$ python3 -q
>>> import numpy as np
>>> np.set_printoptions(precision=3, suppress=True, linewidth=160)
>>> J = np.loadtxt("a.csv", delimiter=",")
>>> J
array([[-3., -2.,  3.,  3.,  1., -2.,  3.,  1.],
       [ 0., -2., -1., -3.,  2.,  1.,  1., -2.],
       [ 0., -2.,  0., -1.,  0., -2., -1., -3.],
       [ 0.,  2.,  2.,  2.,  3., -3.,  1., -2.],
       [ 2.,  3., -2.,  2.,  3., -1.,  0.,  1.],
       [-2.,  2., -3., -2.,  3., -2., -1.,  0.],
       [ 2., -3.,  0.,  2., -2.,  0., -3., -3.],
       [-3., -2.,  3.,  3.,  1., -2.,  3.,  1.],
       [ 0.,  0.,  1.,  1.,  3., -3.,  0.,  3.]])
>>> A2 = np.c_[J[:, :4] @ np.array([[-1, 4, 2, -1], [4, 2, 3, 2], [2, 1, -3, 5], [5, 3, -1, -2]]), np.array([6, 2, 8, -5, 8, -7, -2, 2, -3])]
>>> A2
array([[ 16.,  -4., -24.,   8.,   6.],
       [-25., -14.,   0.,  -3.,   2.],
       [-13.,  -7.,  -5.,  -2.,   8.],
       [ 22.,  12.,  -2.,  10.,  -5.],
       [ 16.,  18.,  17., -10.,   8.],
       [ -6., -13.,  13.,  -5.,  -7.],
       [ -4.,   8.,  -7., -12.,  -2.],
       [ 16.,  -4., -24.,   8.,   2.],
       [  7.,   4.,  -4.,   3.,  -3.]])
>>> np.linalg.matrix_rank(np.c_[J, A2])
np.int64(9)
>>> np.linalg.matrix_rank(A2)
np.int64(5)
>>> J[1] @ J[7]
np.float64(-7.0)
>>> np.linalg.norm(J, axis=1).argmax()
np.int64(0)
>>> round(float(np.linalg.norm(J) ** 2 / np.linalg.norm(J, 2) ** 2), 3)
2.583
>>> round(np.linalg.norm(J[1], 1), 3), np.round(np.linalg.norm(J[1], np.inf), 3)
(np.float64(12.0), np.float64(3.0))
>>> round(float(np.linalg.norm(J, 1)), 3), round(float(np.linalg.norm(J, np.inf)), 3)
(19.0, 18.0)
>>> round(float(np.linalg.norm(J, 2)), 3)
10.867
>>> np.linalg.norm(J, axis=1)
array([6.782, 4.899, 4.359, 5.916, 5.657, 5.916, 6.245, 6.782, 5.385])
>>> mat = 2 * np.eye(4) + np.eye(4, k=1)
>>> mat
array([[2., 1., 0., 0.],
       [0., 2., 1., 0.],
       [0., 0., 2., 1.],
       [0., 0., 0., 2.]])
>>> vec = np.array([0, -3, 5, -5, 3, 3, 1, -4])
>>> J @ np.ones(8)
array([ 4., -4., -9.,  5.,  8., -5., -7.,  4.,  5.])
>>> np.sign((J @ vec).round(6))
array([ 1.,  1.,  1.,  1., -1., -1.,  1.,  1., -1.])
>>> (J @ vec).argmax()
np.int64(1)
>>> J @ (2 * vec)
array([  4.,  68.,  32.,   6., -54., -18.,   4.,   4., -24.])
>>> np.linalg.norm(J @ vec) <= np.linalg.norm(J, 2) * np.linalg.norm(vec) + 1e-9
np.True_
>>> J @ np.eye(8)[6]
array([ 3.,  1., -1.,  1.,  0., -1., -3.,  3.,  0.])
>>> np.linalg.norm(mat, axis=1)
array([2.236, 2.236, 2.236, 2.   ])
>>> mat[2] @ mat[3]
np.float64(2.0)
>>> round(np.linalg.norm(mat) ** 2 / np.linalg.norm(mat, 2) ** 2, 3)
np.float64(2.337)
>>> np.round(np.linalg.det(mat[::-1]), 3)
np.float64(16.0)
>>> np.einsum("ii->", mat)
np.float64(8.0)
>>> round(float(np.linalg.det(2 * mat)), 3), round(float(np.linalg.det(mat)), 3)
(256.0, 16.0)
>>> np.kron(np.eye(2, dtype=int), mat)
array([[2., 1., 0., 0., 0., 0., 0., 0.],
       [0., 2., 1., 0., 0., 0., 0., 0.],
       [0., 0., 2., 1., 0., 0., 0., 0.],
       [0., 0., 0., 2., 0., 0., 0., 0.],
       [0., 0., 0., 0., 2., 1., 0., 0.],
       [0., 0., 0., 0., 0., 2., 1., 0.],
       [0., 0., 0., 0., 0., 0., 2., 1.],
       [0., 0., 0., 0., 0., 0., 0., 2.]])
>>> np.linalg.eigvals(mat)
array([2., 2., 2., 2.])
>>> np.prod(np.diag(mat)), round(float(np.linalg.det(mat)), 3)
(np.float64(16.0), 16.0)
>>> [int(np.linalg.matrix_rank(np.linalg.matrix_power(mat, p))) for p in range(1, 5)]
[4, 4, 4, 4]
>>> np.sort(np.linalg.eigvals(mat))
array([2., 2., 2., 2.])
>>> O, Rm = np.linalg.qr(mat)
>>> O.shape, Rm.shape
((4, 4), (4, 4))
>>> M = np.diag(np.array([3, 2, -5, -2]))
>>> M
array([[ 3,  0,  0,  0],
       [ 0,  2,  0,  0],
       [ 0,  0, -5,  0],
       [ 0,  0,  0, -2]])
>>> vec = np.array([-1, -5, 3, -4])
>>> rhs = M @ vec
>>> rhs
array([ -3, -10, -15,   8])
>>> np.linalg.solve(M, rhs)
array([-1., -5.,  3., -4.])
>>> np.linalg.solve(M, M[:, 3])
array([ 0.,  0., -0.,  1.])
>>> np.linalg.solve(M.T, M[3])
array([ 0.,  0., -0.,  1.])
>>> np.linalg.solve(M, rhs + M[:, 0])
array([ 0., -5.,  3., -4.])
>>> np.allclose(M, M.T)
True
>>> np.linalg.matrix_power(M, 4)
array([[ 81,   0,   0,   0],
       [  0,  16,   0,   0],
       [  0,   0, 625,   0],
       [  0,   0,   0,  16]])
>>> (M - M.T) / 2
array([[0., 0., 0., 0.],
       [0., 0., 0., 0.],
       [0., 0., 0., 0.],
       [0., 0., 0., 0.]])
>>> np.round(np.linalg.det(M), 3)
np.float64(60.0)
>>> M @ M
array([[ 9,  0,  0,  0],
       [ 0,  4,  0,  0],
       [ 0,  0, 25,  0],
       [ 0,  0,  0,  4]])
>>> (M + M.T) / 2
array([[ 3.,  0.,  0.,  0.],
       [ 0.,  2.,  0.,  0.],
       [ 0.,  0., -5.,  0.],
       [ 0.,  0.,  0., -2.]])
>>> np.trace(M)
np.int64(-2)
>>> np.sort(np.abs(np.linalg.eigvals(M)))
array([2., 2., 3., 5.])
>>> np.kron(np.eye(2, dtype=int), M)
array([[ 3,  0,  0,  0,  0,  0,  0,  0],
       [ 0,  2,  0,  0,  0,  0,  0,  0],
       [ 0,  0, -5,  0,  0,  0,  0,  0],
       [ 0,  0,  0, -2,  0,  0,  0,  0],
       [ 0,  0,  0,  0,  3,  0,  0,  0],
       [ 0,  0,  0,  0,  0,  2,  0,  0],
       [ 0,  0,  0,  0,  0,  0, -5,  0],
       [ 0,  0,  0,  0,  0,  0,  0, -2]])
>>> round(np.linalg.det(2 * M), 3), round(np.linalg.det(M), 3)
(np.float64(960.0), np.float64(60.0))
>>> np.einsum("ii->", M)
np.int64(-2)
>>> np.linalg.eigvals(M)
array([ 3.,  2., -5., -2.])
>>> round(np.linalg.eigvals(M).sum().real, 3)
np.float64(-2.0)
